In [1]: import numpy as np

In [2]: np.set_printoptions(precision=2, suppress=True, linewidth=160)

In [3]: K = np.load("test3.npy")

In [4]: K
Out[4]: 
array([[ 1,  1, -1, -1, -1, -1,  1,  1],
       [ 1, -1,  1, -1, -1,  1, -1,  1],
       [ 1, -1,  1, -1,  1, -1,  1, -1],
       [ 1, -1, -1,  1, -1,  1,  1, -1],
       [ 1, -1, -1,  1,  1, -1, -1,  1]])

In [5]: np.linalg.norm(K, axis=1)
Out[5]: array([2.83, 2.83, 2.83, 2.83, 2.83])

In [6]: round(np.linalg.norm(K, 1), 2), round(np.linalg.norm(K, np.inf), 2)
Out[6]: (np.float64(5.0), np.float64(8.0))

In [7]: K.reshape(-1, 2)
Out[7]: 
array([[ 1,  1],
       [-1, -1],
       [-1, -1],
       [ 1,  1],
       [ 1, -1],
       [ 1, -1],
       [-1,  1],
       [-1,  1],
       [ 1, -1],
       [ 1, -1],
       [ 1, -1],
       [ 1, -1],
       [ 1, -1],
       [-1,  1],
       [-1,  1],
       [ 1, -1],
       [ 1, -1],
       [-1,  1],
       [ 1, -1],
       [-1,  1]])

In [8]: T = K.reshape(5, 2, -1)

In [9]: np.einsum("ihd,jhd->hij", T, T).shape
Out[9]: (2, 5, 5)

In [10]: T[:, 0]
Out[10]: 
array([[ 1,  1, -1, -1],
       [ 1, -1,  1, -1],
       [ 1, -1,  1, -1],
       [ 1, -1, -1,  1],
       [ 1, -1, -1,  1]])

In [11]: T.sum(axis=1)
Out[11]: 
array([[ 0,  0,  0,  0],
       [ 0,  0,  0,  0],
       [ 2, -2,  2, -2],
       [ 0,  0,  0,  0],
       [ 2, -2, -2,  2]])

In [12]: M = np.loadtxt("out3.csv", delimiter=",")

In [13]: M
Out[13]: 
array([[ 32.,  68.,  46.,  -4., -46., -36.,  16.,  18., -26.],
       [-32., -78., -54., -34.,  23.,   5., -14., -56., -16.],
       [ 24.,  59.,  40., -19., -47., -47.,  10.,   3., -42.],
       [-20.,   3.,  12., -25., -13., -37.,  -2., -35., -22.],
       [-18., -83., -70., -30.,  32.,  24., -24., -32., -24.],
       [ 50., 109.,  80.,   4., -75., -53.,  38.,  24., -20.],
       [ 26.,  43.,  25.,  -6., -31., -22.,   8.,  15., -25.],
       [ 66., 142., 100.,  31., -74., -40.,  40.,  65.,  -2.]])

In [14]: # looks like rank 4

In [15]: round(float(np.linalg.norm(M, 2) / np.linalg.norm(M)), 2)
Out[15]: 0.95

In [16]: np.argsort(-np.linalg.norm(M, axis=0).round(6), kind="stable")[:3]
Out[16]: array([1, 2, 4])
